$ python -q
>>> import numpy as np
>>> np.set_printoptions(precision=3, suppress=True, linewidth=120)
>>> rd = lambda a: np.round(a, 3) + 0
>>> K = np.loadtxt("layer2.csv", delimiter=",")
>>> K
array([[-2.029, -0.223, -0.114, -0.03 , -0.004, -8.776,  0.177,  0.52 ],
       [-1.836, -1.663,  0.073, -0.125,  0.097,  2.037,  1.454,  0.152],
       [ 1.157, -0.231, -0.175, -0.148,  0.043,  5.733,  0.843, -0.055],
       [-0.092,  0.513,  0.256, -0.178,  0.018, -0.014, -0.253,  0.034],
       [ 0.299, -1.223, -0.117, -0.005,  0.011,  6.919, -1.314,  0.737],
       [-2.172, -0.863,  0.207,  0.047,  0.025,  0.97 , -1.272,  0.038],
       [ 1.606,  1.27 , -0.01 , -0.009, -0.066,  4.265, -0.294, -0.642],
       [ 3.788, -0.728,  0.103, -0.128,  0.069,  1.364,  0.732,  0.451],
       [ 2.443,  0.064, -0.422, -0.079, -0.027,  0.777,  0.083, -0.671],
       [-3.688, -0.32 ,  0.212,  0.013, -0.002,  5.908, -0.254,  0.251],
       [-2.34 , -1.83 ,  0.069, -0.075,  0.064, -1.578,  0.158, -0.756],
       [-1.856, -1.129, -0.033,  0.054,  0.033, -6.717,  0.8  , -0.651],
       [-0.248, -0.09 , -0.313,  0.02 , -0.034,  4.13 ,  0.025, -0.12 ],
       [ 0.869, -0.039,  0.278,  0.079, -0.083,  1.382, -0.504, -0.071],
       [ 2.622, -0.185,  0.207,  0.115,  0.023, -2.896,  0.217,  0.378],
       [ 1.113, -0.53 ,  0.088,  0.09 , -0.024,  1.578, -0.058,  0.026],
       [-4.116,  1.336, -0.096,  0.035, -0.016, -1.313, -0.361,  0.037],
       [ 3.9  , -3.014, -0.249, -0.007, -0.039, -0.46 ,  0.364,  0.055],
       [-1.499,  0.347,  0.06 ,  0.025,  0.001, -4.331,  0.766,  0.123],
       [-3.741, -0.945,  0.278, -0.047, -0.036, -2.349,  0.453,  0.094],
       [-3.776,  0.369, -0.194, -0.036,  0.005,  3.344,  0.46 ,  0.092]])
>>> Xc = (K - K.mean(axis=0)) / K.std(axis=0)
>>> rd(Xc.std(axis=0))
array([1., 1., 1., 1., 1., 1., 1., 1.])
>>> coef = np.linalg.lstsq(np.delete(Xc, 0, axis=1), Xc[:, 0])[0]
>>> rd(1 - np.var(Xc[:, 0] - np.delete(Xc, 0, axis=1) @ coef))
np.float64(0.143)
>>> proj = K @ np.linalg.solve(K.T @ K, K.T)
>>> rd(proj @ K[:, 4])
array([-0.004,  0.097,  0.043,  0.018,  0.011,  0.025, -0.066,  0.069, -0.027, -0.002,  0.064,  0.033, -0.034, -0.083,
        0.023, -0.024, -0.016, -0.039,  0.001, -0.036,  0.005])
>>> np.allclose(proj @ proj, proj)
True
>>> np.linalg.matrix_rank(np.eye(21) - proj)
np.int64(13)
